$ ipython --no-banner

In [1]: import numpy as np

In [2]: import numpy.linalg as la

In [3]: np.set_printoptions(suppress=True, linewidth=200)

In [4]: def rnd(a):
   ...:     return np.round(a, 2) + 0
   ...: 

In [5]: Q, _ = la.qr(np.array([[-1.0, -0.9, -0.4], [1.0, 1.1, -0.3], [-0.8, 1.6, -0.8]]))

In [6]: vals = np.array([2, 1, 1])

In [7]: m1 = Q @ np.diag(vals) @ Q.T

In [8]: rnd(m1)
Out[8]: 
array([[ 1.38, -0.38,  0.3 ],
       [-0.38,  1.38, -0.3 ],
       [ 0.3 , -0.3 ,  1.24]])

In [9]: # symmetric, so the eigenvalues are real

In [10]: vals, V = la.eigvalsh(m1)
---------------------------------------------------------------------------
ValueError                                Traceback (most recent call last)
Cell In[10], line 1
----> 1 vals, V = la.eigvalsh(m1)

ValueError: too many values to unpack (expected 2)

In [11]: vals, V = la.eigh(m1)

In [12]: rnd(V.T @ m1 @ V)
Out[12]: 
array([[1., 0., 0.],
       [0., 1., 0.],
       [0., 0., 2.]])

In [13]: A = np.load("mat.npy")

In [14]: A
Out[14]: 
array([[-3.,  1.,  0.],
       [ 0., -3.,  1.],
       [ 0.,  0., -3.]])

In [15]: # triangular, det is the product of the diagonal

In [16]: rng = np.random.default_rng(531)

In [17]: lab = rng.permutation(3)

In [18]: Y = A[:, lab] * rng.choice([-1, 1], 3)

In [19]: Y
Out[19]: 
array([[-0., -3., -1.],
       [-1.,  0.,  3.],
       [ 3.,  0., -0.]])

In [20]: left, _, vt = la.svd(A.T @ Y)

In [21]: rnd(left @ vt)
Out[21]: 
array([[ 0.,  1.,  0.],
       [ 0.,  0., -1.],
       [-1.,  0.,  0.]])

In [22]: rnd(la.lstsq(A, Y)[0])
Out[22]: 
array([[ 0.,  1.,  0.],
       [ 0.,  0., -1.],
       [-1.,  0.,  0.]])

In [23]: lab
Out[23]: array([2, 0, 1])

In [24]: f = np.array([9, 7, 9])

In [25]: Y = A + np.outer(f, np.eye(3)[1])

In [26]: la.matrix_rank(la.inv(Y) - la.inv(A), tol=1e-8)
Out[26]: np.int64(1)

In [27]: Y
Out[27]: 
array([[-3., 10.,  0.],
       [ 0.,  4.,  1.],
       [ 0.,  9., -3.]])
